% python3 -q
>>> import numpy as np
>>> np.set_printoptions(suppress=True, linewidth=100)
>>> M = np.loadtxt("block10.csv", delimiter=",")
>>> print(M)
[[-21.   -20.96 -79.99]
 [-18.73 -19.88 -82.32]
 [-20.11 -20.14 -80.22]
 [-19.56 -21.64 -80.99]
 [-19.62 -17.82 -80.38]
 [-20.4  -21.26 -79.31]
 [-20.   -20.15 -77.63]
 [-19.9  -19.15 -78.96]
 [-19.83 -20.87 -80.51]
 [-20.57 -20.61 -80.5 ]
 [-19.14 -21.08 -81.37]
 [-21.71 -18.63 -79.97]
 [-19.42 -19.56 -79.14]
 [-19.65 -21.51 -79.24]
 [-18.91 -19.12 -79.12]
 [-19.54 -19.89 -80.16]
 [-17.77 -21.79 -78.81]
 [-21.55 -20.59 -80.46]
 [-21.82 -18.84 -79.97]
 [-18.06 -20.13 -80.93]
 [-19.88 -21.01 -81.61]
 [-20.59 -22.07 -79.72]
 [-18.86 -21.42 -80.26]
 [-18.41 -19.53 -81.46]
 [-18.86 -19.68 -80.13]
 [-20.04 -19.98 -81.36]
 [-19.8  -18.93 -80.8 ]
 [-19.27 -19.73 -78.19]
 [-18.99 -20.29 -79.8 ]
 [-17.85 -19.73 -79.22]
 [-19.62 -20.04 -81.39]
 [-18.19 -18.79 -80.24]
 [-20.21 -19.01 -80.75]
 [-20.15 -19.23 -79.75]
 [-19.47 -21.03 -79.31]]
>>> x0 = np.array([2, -3, 3])
>>> np.linalg.norm(M @ x0) <= np.linalg.norm(M, 2) * np.linalg.norm(x0) + 1e-9
np.True_
>>> (M @ x0).argmax()
np.int64(16)
>>> M @ np.eye(3)[0]
array([-21.  , -18.73, -20.11, -19.56, -19.62, -20.4 , -20.  , -19.9 , -19.83, -20.57, -19.14,
       -21.71, -19.42, -19.65, -18.91, -19.54, -17.77, -21.55, -21.82, -18.06, -19.88, -20.59,
       -18.86, -18.41, -18.86, -20.04, -19.8 , -19.27, -18.99, -17.85, -19.62, -18.19, -20.21,
       -20.15, -19.47])
>>> K = np.load("x.npy")
>>> print(K)
[[ 0  6  7  0  0  7  7  1]
 [ 0  0  0 14  0  0  0  4]
 [ 2  9 13  0  0  0 15  0]
 [ 0  3  0  7  0  3  0  7]
 [ 0  0  0  5  0  0  0  1]
 [ 0  0  4  5  0  0  3  0]
 [ 0  2  1  2  0  2  0  1]
 [ 0  4  3  0  6 10  0  1]
 [ 0  0  0  5  0  9  0  7]
 [ 2 13  5  0  7 11  3  2]
 [ 0  2  5  4  0  0  6  0]
 [ 3  7 10  0  1  0 10  0]
 [ 0  0  3  0  1  0  0  0]
 [ 0  4  0  5  0  2  0  4]
 [ 1  7  6  0  2  2  5  0]
 [ 0  0  9  0  0  0  7  0]
 [ 0  0  0  8  0  0  0  4]
 [ 0  3  0  7  0  7  0  7]
 [ 0  7  2  0  6  7  0  1]
 [ 0  0  1  5  0  1  0  1]
 [ 0  5  3  3  0  1  4  1]
 [ 0 12  3  0  6 14  1  5]
 [ 0  3  3  6  0  1  5  2]
 [ 0  7  2  0  6  7  0  1]
 [ 1  3 10  0  1  0  8  0]
 [ 0  0  0 10  0 10  0 13]
 [ 0  0  0  3  2  0  0  0]
 [ 0  0  0  6  0  6  0  7]
 [ 0  2  1  2  0  2  0  1]
 [ 0  0  4  5  0  0  3  0]
 [ 0  0  7  2  0  5  6  0]
 [ 0  0  0  9  0  5  0  7]
 [ 0  8  0  0  2 12  0  7]
 [ 0  0  0  9  0  5  0  7]
 [ 0  2  4  2  0  4  3  1]
 [ 0  1  0  1  2  4  0  2]
 [ 0  2  0  2  2  0  0  1]
 [ 0  1  9  0  0  1  6  0]
 [ 0  0  0  3  1  6  0  4]
 [ 0  5  6  3  0  3  8  1]
 [ 1  0  2  1  1  0  0  0]
 [ 0  0  1  5  0  1  0  1]
 [ 3  3  0  3  2  0  0  0]
 [ 2  7 13  0  2  0 12  0]
 [ 0  0  0  4  1  2  0  3]
 [ 0  3 10  0  0  0 10  0]]
>>> # row 23 repeats row 18
>>> P = K @ np.linalg.solve(K.T @ K, K.T)
>>> np.round(P @ K[:, 2], 2) + 0
array([ 7.,  0., 13.,  0.,  0.,  4.,  1.,  3.,  0.,  5.,  5., 10.,  3.,  0.,  6.,  9.,  0.,  0.,
        2.,  1.,  3.,  3.,  3.,  2., 10.,  0.,  0.,  0.,  1.,  4.,  7.,  0.,  0.,  0.,  4.,  0.,
        0.,  9.,  0.,  6.,  2.,  1.,  0., 13.,  0., 10.])
>>> print(np.trace(P))
8.0
>>> Ac = (K - K.mean(axis=0)) / K.std(axis=0)
>>> print(np.round(Ac.std(axis=0), 2))
[1. 1. 1. 1. 1. 1. 1. 1.]
>>> np.argwhere(np.abs(Ac) > 2)
array([[ 1,  3],
       [ 2,  0],
       [ 2,  2],
       [ 2,  6],
       [ 7,  4],
       [ 9,  0],
       [ 9,  1],
       [ 9,  4],
       [ 9,  5],
       [11,  0],
       [18,  4],
       [21,  1],
       [21,  4],
       [21,  5],
       [23,  4],
       [25,  3],
       [25,  7],
       [32,  5],
       [42,  0],
       [43,  0],
       [43,  2],
       [43,  6]])
>>> beta = np.linalg.lstsq(np.delete(Ac, 6, axis=1), Ac[:, 6])[0]
>>> beta.round(2)
array([ 0.01,  0.25,  0.88,  0.1 , -0.25, -0.03, -0.02])
>>> round(1 - np.var(Ac[:, 6] - np.delete(Ac, 6, axis=1) @ beta), 2)
np.float64(0.96)
